% ipython --no-banner

In [1]: import numpy as np

In [2]: np.set_printoptions(precision=3, suppress=True, linewidth=160)

In [3]: E = np.loadtxt("out4.csv", delimiter=",")

In [4]: E
Out[4]: 
array([[ -2.878,   6.49 ,  -7.806,   2.436],
       [  3.969,   0.098,   1.545,   0.206],
       [  1.274,   4.175,  -3.029,   0.322],
       [-10.215,  -0.494,  -0.155,  -9.323],
       [ -3.863,  -2.184,  -1.135,   2.027],
       [ -5.438,  -2.351,   0.76 ,  -3.322],
       [  6.039,   0.199,   0.782,   3.736],
       [ -6.085,  -1.611,   0.182,  -4.   ],
       [  0.851,   2.371,  -2.113,   1.03 ],
       [  1.373,   0.748,  -2.247,   4.62 ],
       [ -1.609,  -4.246,   2.865,  -0.757],
       [ -2.107,   2.868,  -0.927,  -5.324],
       [ -4.72 ,   2.323,  -2.668,  -3.27 ],
       [  5.085,  -3.8  ,   3.838,   3.09 ],
       [ -4.306,   3.08 ,  -2.515,  -4.483],
       [ -4.526,  -0.581,  -0.609,  -2.51 ],
       [  1.019,  -0.134,   2.153,  -3.651],
       [ -3.75 ,   1.988,  -3.146,  -0.702],
       [ -0.239,   3.32 ,  -1.696,  -2.582],
       [ -0.074,  -3.466,   4.596,  -4.266],
       [ -5.547,   4.919,  -4.783,  -4.015],
       [ -2.388,   4.572,  -5.196,   0.622],
       [  3.2  ,  -5.563,   7.066,  -2.691],
       [ -0.807,  -0.472,   0.223,  -0.761],
       [  0.874,   4.407,  -1.801,  -3.107],
       [ -3.921,   1.735,  -1.11 ,  -4.802],
       [  6.189,  10.502,  -5.709,   0.134],
       [  7.477,   2.254,   1.617,  -0.137],
       [  0.046,   0.72 ,   2.699,  -7.258]])

In [5]: x0 = np.array([-1, 3, -2, 1])

In [6]: E @ np.eye(4)[3]
Out[6]: 
array([ 2.436,  0.206,  0.322, -9.323,  2.027, -3.322,  3.736, -4.   ,  1.03 ,  4.62 , -0.757, -5.324, -3.27 ,  3.09 , -4.483, -2.51 , -3.651, -0.702, -2.582,
       -4.266, -4.015,  0.622, -2.691, -0.761, -3.107, -4.802,  0.134, -0.137, -7.258])

In [7]: np.sign((E @ x0).round(6))
Out[7]: array([ 1., -1.,  1., -1.,  1., -1., -1., -1.,  1.,  1., -1.,  1.,  1., -1.,  1.,  1., -1.,  1.,  1., -1.,  1.,  1., -1., -1.,  1.,  1.,  1., -1., -1.])

In [8]: np.linalg.norm(E @ x0) <= np.linalg.norm(E, 2) * np.linalg.norm(x0) + 1e-9
Out[8]: np.True_

In [9]: C2 = np.cov(E, rowvar=False)

In [10]: np.argwhere(np.triu(np.abs(np.corrcoef(E.T)) > 0.8, 1))
Out[10]: array([[1, 2]])

In [11]: C2
Out[11]: 
array([[17.714,  1.07 ,  3.843,  7.647],
       [ 1.07 , 12.193, -9.683,  0.916],
       [ 3.843, -9.683, 10.569, -2.207],
       [ 7.647,  0.916, -2.207, 10.807]])

In [12]: arr = np.load("dump.npy")

In [13]: arr
Out[13]: 
array([[ 0.34 , -0.298, -0.158, -1.495],
       [-0.729,  4.623, -0.806, -2.563],
       [ 1.363,  3.373, -0.187, -0.831],
       [-2.268,  4.091, -1.056, -0.195],
       [-2.044, -5.176, -1.011,  2.56 ],
       [ 1.992,  0.616, -2.433, -0.929],
       [-1.327, -3.633, -1.474,  2.672],
       [-0.091, -2.267, -0.839,  2.919],
       [-0.989, -0.45 ,  0.232,  0.16 ],
       [ 1.616, -2.816, -0.733,  0.255]])

In [14]: r0, g = arr[3], arr[0]

In [15]: np.round(r0 @ r0, 3)
Out[15]: np.float64(23.033)

In [16]: pr = (r0 @ g) / (r0 @ r0) * r0

In [17]: np.round(np.linalg.norm(r0 + g) ** 2 + np.linalg.norm(r0 - g) ** 2, 3)
Out[17]: np.float64(50.995)

In [18]: np.linalg.matrix_rank(np.outer(r0, g))
Out[18]: np.int64(1)

In [19]: (g - pr) @ r0
Out[19]: np.float64(0.0)

In [20]: C2 = np.cov(arr, rowvar=False)

In [21]: arr.std(axis=0)
Out[21]: array([1.439, 3.207, 0.712, 1.79 ])

In [22]: np.corrcoef(arr.T)
Out[22]: 
array([[ 1.   ,  0.09 , -0.127, -0.366],
       [ 0.09 ,  1.   ,  0.117, -0.792],
       [-0.127,  0.117,  1.   , -0.16 ],
       [-0.366, -0.792, -0.16 ,  1.   ]])

In [23]: C2.shape
Out[23]: (4, 4)

In [24]: np.argsort(-arr.std(axis=0).round(6), kind="stable")
Out[24]: array([1, 3, 0, 2])

In [25]: C2
Out[25]: 
array([[ 2.3  ,  0.462, -0.144, -1.047],
       [ 0.462, 11.427,  0.298, -5.05 ],
       [-0.144,  0.298,  0.563, -0.227],
       [-1.047, -5.05 , -0.227,  3.561]])
